$ ipython --no-banner

In [1]: import numpy as np

In [2]: np.set_printoptions(precision=3, suppress=True, linewidth=120, sign=" ")

In [3]: M = np.array([[1, 0, 0, 0], [0, 0, 0, 0], [0, 0, 0, 0], [0, 0, 0, 1]])

In [4]: vec = np.array([6, 0, 7, 4])

In [5]: print(np.linalg.eigvalsh(2 * M - np.eye(4)))
[-1. -1.  1.  1.]

In [6]: print((vec - M @ vec) @ (M @ vec))
0

In [7]: evals, evecs = np.linalg.eigh(M)

In [8]: vec = np.array([-2, -1, -1, -1])

In [9]: print(evecs * np.abs(evals) @ evecs.T)
[[ 1.  0.  0.  0.]
 [ 0.  0.  0.  0.]
 [ 0.  0.  0.  0.]
 [ 0.  0.  0.  1.]]

In [10]: print(np.abs(M).sum(axis=1).max(), np.abs(evals).max())
1 1.0

In [11]: W = np.array([[1, 2, -2, -3, 3, -4],
    ...:     [-5, 3, -2, -2, 1, 5],
    ...:     [3, 5, 4, 5, 3, -5],
    ...:     [3, 1, 2, 3, 4, -5]])

In [12]: beta = np.array([3, 1, 3, 1, 1, 0])

In [13]: H = np.maximum(M @ W + beta, 0)

In [14]: print((H > 0).mean(axis=0))
[ 1.    1.    1.    0.75  1.    0.  ]

In [15]: print(np.linalg.matrix_rank(H))
3

In [16]: print(H)
[[ 4  3  1  0  4  0]
 [ 3  1  3  1  1  0]
 [ 3  1  3  1  1  0]
 [ 6  2  5  4  5  0]]

In [17]: Z = np.array([[2, -1, 4],
    ...:     [-6, 3, 3],
    ...:     [-6, 1, 0],
    ...:     [8, 7, 3],
    ...:     [-9, -5, 9],
    ...:     [9, -6, 2]])

In [18]: print(W @ Z)
[[-85  -9  20]
 [  4 -37   2]
 [-80  66  59]
 [-69  33  50]]

In [19]: print((H @ Z).round(6).argmax(axis=1))
[ 2  2  2  2]

In [20]: rk = np.linalg.matrix_rank(M)

In [21]: print(rk)
2

In [22]: null = np.linalg.svd(M)[2][rk:].T

In [23]: print(np.linalg.matrix_rank(M.T @ M), np.linalg.matrix_rank(M @ M.T))
2 2

In [24]: vec = np.array([4, -1, 5, -4])

In [25]: print(M @ np.eye(4)[3])
[ 0.  0.  0.  1.]

In [26]: print(M @ vec)
[ 4  0  0 -4]

In [27]: print((M @ vec).argmax())
0

In [28]: print(M @ (2 * vec))
[ 8  0  0 -8]

In [29]: print(np.einsum("ij,j->i", M, vec))
[ 4  0  0 -4]

In [30]: K = np.loadtxt("out18.csv", delimiter=",")

In [31]: print(K)
[[ 2.997 -1.942 -4.065]
 [ 0.032 -1.97  -0.995]
 [ 0.032 -0.061 -0.072]
 [-3.063 -0.004  2.972]]

In [32]: Y = np.array([[2, 4, 6], [-6, 6, 6], [8, -6, 0]])

In [33]: print(np.vstack([K, Y.T]).shape)
(7, 3)

In [34]: print(np.einsum("ik,kj->ij", K, Y))
[[-14.874  24.726   6.33 ]
 [  3.924  -5.722 -11.628]
 [ -0.146   0.194  -0.174]
 [ 17.674 -30.108 -18.402]]

In [35]: print(np.einsum("ij->j", K))
[-0.002 -3.977 -2.16 ]

In [36]: print(Y.T @ K.T)
[[-14.874   3.924  -0.146  17.674]
 [ 24.726  -5.722   0.194 -30.108]
 [  6.33  -11.628  -0.174 -18.402]]

In [37]: vec = np.array([2, 0, 1])

In [38]: target = K @ vec

In [39]: print(np.round(np.linalg.lstsq(K, target)[0], 3) + 0)
[ 2.  0.  1.]

In [40]: print(target)
[ 1.929 -0.931 -0.008 -3.154]

In [41]: rng = np.random.default_rng(17461)

In [42]: target = target + 0.1 * rng.normal(size=4)

In [43]: print(target)
[ 1.701 -0.827  0.032 -3.127]

In [44]: beta, *_ = np.linalg.lstsq(K, target)

In [45]: print([round(float(np.linalg.norm(np.linalg.solve(K.T @ K + lam * np.eye(3), K.T @ target))), 2) for lam in (0, 1, 10, 100)])
[4.26, 0.86, 0.47, 0.15]

In [46]: print(round(np.linalg.norm(target - K @ beta), 3))
0.054
